$ ipython --no-banner

In [1]: import numpy as np

In [2]: from numpy import linalg as LA

In [3]: np.set_printoptions(suppress=True, linewidth=120)

In [4]: J = np.load("layer1.npy")

In [5]: print(J)
[[4 2 6 3 4 5 8]
 [8 4 2 6 3 4 5]
 [5 8 4 2 6 3 4]
 [4 5 8 4 2 6 3]
 [3 4 5 8 4 2 6]
 [6 3 4 5 8 4 2]
 [2 6 3 4 5 8 4]]

In [6]: print(round(float(np.abs(LA.eigvals(J)).max()), 1))
32.0

In [7]: print(LA.matrix_power(J, 2))
[[132 158 140 137 160 156 141]
 [141 132 158 140 137 160 156]
 [156 141 132 158 140 137 160]
 [160 156 141 132 158 140 137]
 [137 160 156 141 132 158 140]
 [140 137 160 156 141 132 158]
 [158 140 137 160 156 141 132]]

In [8]: print(np.trace(J))
28

In [9]: K = np.load("block2.npy")

In [10]: print(K)
[[ 0 -9 -8 -3  7 -9  7 -5 -1]
 [ 0  0 -3 -4 -8 -7 -7  0 -6]
 [ 0  0  0  0  9 -2  8 -4  1]
 [ 0  0  0  0  7 -3 -3  1 -3]
 [ 0  0  0  0  0 -1 -4 -6 -3]
 [ 0  0  0  0  0  0  8  8  3]
 [ 0  0  0  0  0  0  0  7  5]
 [ 0  0  0  0  0  0  0  0  8]
 [ 0  0  0  0  0  0  0  0  0]]

In [11]: rank = LA.matrix_rank(K)

In [12]: print(rank)
7

In [13]: ns = LA.svd(K)[2][rank:].T

In [14]: print([int(LA.matrix_rank(K[:i])) for i in range(1, len(K) + 1)])
[1, 2, 3, 4, 5, 6, 7, 7, 7]

In [15]: print(ns.shape)
(9, 2)

In [16]: print(np.round(K @ ns, 1) + 0)
[[0. 0.]
 [0. 0.]
 [0. 0.]
 [0. 0.]
 [0. 0.]
 [0. 0.]
 [0. 0.]
 [0. 0.]
 [0. 0.]]

In [17]: print(np.allclose(K @ ns, 0))
True

In [18]: print(np.round(ns @ ns.T, 1) + 0)
[[ 1.   0.   0.   0.   0.   0.   0.   0.   0. ]
 [ 0.   0.2 -0.3  0.2  0.   0.   0.   0.   0. ]
 [ 0.  -0.3  0.5 -0.4  0.   0.   0.   0.   0. ]
 [ 0.   0.2 -0.4  0.3  0.   0.   0.   0.   0. ]
 [ 0.   0.   0.   0.   0.   0.   0.   0.   0. ]
 [ 0.   0.   0.   0.   0.   0.   0.   0.   0. ]
 [ 0.   0.   0.   0.   0.   0.   0.   0.   0. ]
 [ 0.   0.   0.   0.   0.   0.   0.   0.   0. ]
 [ 0.   0.   0.   0.   0.   0.   0.   0.   0. ]]

In [19]: print(LA.matrix_rank(K.T @ K), LA.matrix_rank(K @ K.T))
7 7

In [20]: print([int(LA.matrix_rank(K[:, :j + 1])) for j in range(9)])
[0, 1, 2, 2, 3, 4, 5, 6, 7]

In [21]: print(np.trace(K))
0

In [22]: print(np.allclose(K @ K.T, K.T @ K))
False

In [23]: print(np.allclose(K, K.T))
False

In [24]: left, sigma, VT = LA.svd(K)

In [25]: print(np.argmax(sigma[:-1] / (sigma[1:] + 1e-6)) + 1)
7

In [26]: print(sigma.round(1) + 0)
[21.9 19.2 12.9  8.6  7.6  4.1  0.5  0.   0. ]

In [27]: other = left[:, :7] @ np.diag(sigma[:7]) @ VT[:7]

In [28]: print(other.round(1) + 0)
[[ 0. -9. -8. -3.  7. -9.  7. -5. -1.]
 [ 0.  0. -3. -4. -8. -7. -7.  0. -6.]
 [ 0.  0.  0.  0.  9. -2.  8. -4.  1.]
 [ 0.  0.  0.  0.  7. -3. -3.  1. -3.]
 [ 0.  0.  0.  0.  0. -1. -4. -6. -3.]
 [ 0.  0.  0.  0.  0.  0.  8.  8.  3.]
 [ 0.  0.  0.  0.  0.  0.  0.  7.  5.]
 [ 0.  0.  0.  0.  0.  0.  0.  0.  8.]
 [ 0.  0.  0.  0.  0.  0.  0.  0.  0.]]

In [29]: print(np.round(LA.norm(K - other, 2), 1), round(float(sigma[7]), 1))
0.0 0.0

In [30]: print(round(LA.norm(K - other) / LA.norm(K), 1))
0.0

In [31]: print(np.round(np.abs(K - other).max(), 1))
0.0

In [32]: print(LA.matrix_rank(K, rtol=0.05))
6

In [33]: x = np.array([0, 0, 3, 2, 0, 2, 1, 0, 1])

In [34]: a = np.maximum(K @ x, 0)

In [35]: print(np.flatnonzero(a > 1e-9))
[2 5 6 7]

In [36]: print(a)
[ 0  0  5  0  0 11  5  8  0]

In [37]: print(np.maximum(K @ (3 * x), 0))
[ 0  0 15  0  0 33 15 24  0]

In [38]: print(K.T @ a)
[  0   0   0   0  45 -10 128 103 127]

In [39]: E = 3 * np.eye(11) + np.eye(11, k=1)

In [40]: print(E)
[[3. 1. 0. 0. 0. 0. 0. 0. 0. 0. 0.]
 [0. 3. 1. 0. 0. 0. 0. 0. 0. 0. 0.]
 [0. 0. 3. 1. 0. 0. 0. 0. 0. 0. 0.]
 [0. 0. 0. 3. 1. 0. 0. 0. 0. 0. 0.]
 [0. 0. 0. 0. 3. 1. 0. 0. 0. 0. 0.]
 [0. 0. 0. 0. 0. 3. 1. 0. 0. 0. 0.]
 [0. 0. 0. 0. 0. 0. 3. 1. 0. 0. 0.]
 [0. 0. 0. 0. 0. 0. 0. 3. 1. 0. 0.]
 [0. 0. 0. 0. 0. 0. 0. 0. 3. 1. 0.]
 [0. 0. 0. 0. 0. 0. 0. 0. 0. 3. 1.]
 [0. 0. 0. 0. 0. 0. 0. 0. 0. 0. 3.]]

In [41]: f = np.array([-5, 4])

In [42]: print(np.correlate(E[6], E[2], "full"))
[ 0.  0.  0.  0.  0.  0.  0.  0.  0.  0.  0.  0.  0.  3. 10.  3.  0.  0.  0.  0.  0.]

In [43]: print(np.convolve(E[6], f))
[  0.   0.   0.   0.   0.   0. -15.   7.   4.   0.   0.   0.]

In [44]: f, v = E[0], E[2]

In [45]: print(f @ v)
0.0

In [46]: pr = (f @ v) / (f @ f) * f

In [47]: print(LA.matrix_rank(np.outer(f, v)))
1

In [48]: print(np.round(LA.norm(f + v) ** 2 + LA.norm(f - v) ** 2, 1))
40.0

In [49]: print((v - pr) @ f)
0.0

In [50]: left, sigma, VT = LA.svd(E, full_matrices=False)

In [51]: print(sigma.round(1))
[4.  3.9 3.8 3.6 3.4 3.1 2.9 2.6 2.4 2.2 2. ]

In [52]: print(np.round(np.cumsum(sigma ** 2) / np.sum(sigma ** 2), 1))
[0.1 0.3 0.4 0.5 0.6 0.7 0.8 0.9 0.9 1.  1. ]

In [53]: print(np.round(left.T @ left, 1) + 0)
[[1. 0. 0. 0. 0. 0. 0. 0. 0. 0. 0.]
 [0. 1. 0. 0. 0. 0. 0. 0. 0. 0. 0.]
 [0. 0. 1. 0. 0. 0. 0. 0. 0. 0. 0.]
 [0. 0. 0. 1. 0. 0. 0. 0. 0. 0. 0.]
 [0. 0. 0. 0. 1. 0. 0. 0. 0. 0. 0.]
 [0. 0. 0. 0. 0. 1. 0. 0. 0. 0. 0.]
 [0. 0. 0. 0. 0. 0. 1. 0. 0. 0. 0.]
 [0. 0. 0. 0. 0. 0. 0. 1. 0. 0. 0.]
 [0. 0. 0. 0. 0. 0. 0. 0. 1. 0. 0.]
 [0. 0. 0. 0. 0. 0. 0. 0. 0. 1. 0.]
 [0. 0. 0. 0. 0. 0. 0. 0. 0. 0. 1.]]

In [54]: print(round(np.sqrt((sigma ** 2).sum()), 1), round(float(LA.norm(E)), 1))
10.4 10.4

In [55]: print(np.round(left.T @ E @ VT.T, 1) + 0)
[[4.  0.  0.  0.  0.  0.  0.  0.  0.  0.  0. ]
 [0.  3.9 0.  0.  0.  0.  0.  0.  0.  0.  0. ]
 [0.  0.  3.8 0.  0.  0.  0.  0.  0.  0.  0. ]
 [0.  0.  0.  3.6 0.  0.  0.  0.  0.  0.  0. ]
 [0.  0.  0.  0.  3.4 0.  0.  0.  0.  0.  0. ]
 [0.  0.  0.  0.  0.  3.1 0.  0.  0.  0.  0. ]
 [0.  0.  0.  0.  0.  0.  2.9 0.  0.  0.  0. ]
 [0.  0.  0.  0.  0.  0.  0.  2.6 0.  0.  0. ]
 [0.  0.  0.  0.  0.  0.  0.  0.  2.4 0.  0. ]
 [0.  0.  0.  0.  0.  0.  0.  0.  0.  2.2 0. ]
 [0.  0.  0.  0.  0.  0.  0.  0.  0.  0.  2. ]]

In [56]: print(left.shape, sigma.shape, VT.shape)
(11, 11) (11,) (11, 11)

In [57]: rng = np.random.default_rng(771)

In [58]: labels = rng.permutation(11)

In [59]: print(labels)
[ 8  0  6  4  9  7  5  1  2  3 10]

In [60]: other = E[labels][:, labels]

In [61]: print(np.trace(other))
33.0

In [62]: print(np.allclose(other, E))
False

In [63]: print(np.round(LA.det(other), 1), round(float(LA.det(E[labels])), 1))
177147.0 177147.0

In [64]: def softmax(z):
    ...:     e = np.exp(z - z.max(axis=-1, keepdims=True))
    ...:     return e / e.sum(axis=-1, keepdims=True)
    ...: 

In [65]: print(np.round(softmax(E[4]), 1) + 0)
[0.  0.  0.  0.  0.6 0.1 0.  0.  0.  0.  0. ]

In [66]: att = E @ E.T / np.sqrt(11)

In [67]: print(softmax(att).round(6).argmax(axis=1))
[ 0  1  2  3  4  5  6  7  8  9 10]

In [68]: print(np.round(softmax(att + np.triu(np.full(att.shape, -np.inf), 1)), 1) + 0)
[[1.  0.  0.  0.  0.  0.  0.  0.  0.  0.  0. ]
 [0.1 0.9 0.  0.  0.  0.  0.  0.  0.  0.  0. ]
 [0.  0.1 0.9 0.  0.  0.  0.  0.  0.  0.  0. ]
 [0.  0.  0.1 0.8 0.  0.  0.  0.  0.  0.  0. ]
 [0.  0.  0.  0.1 0.8 0.  0.  0.  0.  0.  0. ]
 [0.  0.  0.  0.  0.1 0.8 0.  0.  0.  0.  0. ]
 [0.  0.  0.  0.  0.  0.1 0.7 0.  0.  0.  0. ]
 [0.  0.  0.  0.  0.  0.  0.1 0.7 0.  0.  0. ]
 [0.  0.  0.  0.  0.  0.  0.  0.1 0.7 0.  0. ]
 [0.  0.  0.  0.  0.  0.  0.  0.  0.1 0.7 0. ]
 [0.  0.  0.  0.  0.  0.  0.  0.  0.  0.1 0.6]]

In [69]: M = np.load("arr.npy")

In [70]: print(M)
[[-3.  -4.5  1.6 -3.8  1.8]
 [ 3.8  1.7  1.4  5.1 -3.3]
 [-4.7  0.5  2.4 -1.7  3.5]
 [ 0.2 -0.9  3.2  2.4  0.9]
 [-0.2  0.8 -2.7 -2.6 -0.4]
 [-0.3 -1.1 -2.1 -3.2 -1.8]
 [ 4.5 -0.4  2.3  6.3 -3.5]
 [-2.8  2.4  1.1 -0.8  3.1]
 [-1.2 -2.8 -1.2 -3.7  0.8]
 [ 2.7  5.6  0.4  5.2 -1.9]
 [-4.3  3.4  0.3 -3.2  0.4]
 [-4.4 -1.1  0.8 -4.1  3. ]
 [ 3.3 -0.6  1.3  4.4  0.3]
 [-1.2  3.4  0.4  1.2  0.8]
 [-1.  -0.9  1.5 -0.8 -1.7]
 [-1.1 -2.9  1.2  0.   1.8]
 [ 4.6 -1.   1.1  3.4 -5.2]
 [-2.3 -6.1  0.7 -5.   1.9]
 [ 4.7 -0.2 -0.2  6.3 -1.3]
 [-0.9  2.8  0.5  2.4  1.8]
 [ 5.3 -1.7 -1.3  1.9 -4.3]
 [-2.1  4.4  1.3  2.8  1.9]
 [ 4.1 -5.4  0.8  1.1 -2.9]
 [ 3.7 -2.9  0.1  1.3 -2.3]
 [ 3.1 -1.6  0.7  3.4 -1.3]
 [ 5.2 -3.3  0.7  3.5 -4.2]
 [ 4.6 -3.2 -0.4  2.2 -4.9]
 [ 1.6  1.2  2.   2.4 -1.9]
 [-2.6  1.3 -2.8 -6.7 -0.2]
 [ 5.6 -1.9 -2.1  1.3 -3.9]
 [-2.6  0.1 -1.3 -3.9  0.9]
 [-1.7  0.7 -1.1 -2.9  1.4]
 [ 4.8  0.3 -0.2  4.9 -3.1]
 [ 2.2 -0.2 -2.1 -1.1 -2.2]
 [-4.5 -2.3 -0.8 -7.3  0.8]
 [-2.7  1.4  1.2 -0.1  2.1]
 [ 1.9 -3.3 -0.8  0.4  0.6]
 [-1.5 -1.6 -0.8 -2.5  2.3]]

In [71]: d = LA.norm(M[:, None] - M[None], axis=-1)

In [72]: print(np.round(LA.norm(M, axis=1), 1))
[7.  7.5 6.6 4.2 3.9 4.4 8.8 5.  5.  8.3 6.4 6.9 5.7 3.9 2.8 3.8 7.9 8.5 8.  4.2 7.4 6.1 7.5 5.4 5.1 8.3 7.8 4.2 7.8
 7.5 4.9 3.9 7.5 3.9 9.  3.9 4.  4.1]

In [73]: print(d.mean(axis=1).argmax())
34

In [74]: print(np.round(LA.norm(M - M.mean(axis=0), axis=1), 1))
[7.2 7.  7.3 4.  4.3 4.4 8.1 5.9 5.2 8.3 7.2 7.5 5.2 4.6 2.6 3.9 7.  8.5 7.4 4.8 6.6 6.7 6.6 4.5 4.3 7.3 6.8 3.7 8.4
 6.7 5.6 4.7 6.9 3.5 9.4 4.7 3.4 4.7]

In [75]: print((d + 1e9 * np.eye(38)).round(6).argmin(axis=1))
[17 32  7 27  5  4  1 35 37  1  7  2 24 19 15 37 25  0 32 13 29 19 23 22 12 26 25 24 30 20 31 30 18  5 11  7 23  8]

In [76]: print(np.unravel_index(d.round(6).argmax(), d.shape))
(np.int64(6), np.int64(34))

In [77]: print(d[:5, :5].round(1))
[[ 0.  13.8  6.   8.1  7.8]
 [13.8  0.  12.9  6.9 10.1]
 [ 6.  12.9  0.   7.1  7.9]
 [ 8.1  6.9  7.1  0.   8. ]
 [ 7.8 10.1  7.9  8.   0. ]]

In [78]: print(LA.matrix_rank(d ** 2))
7
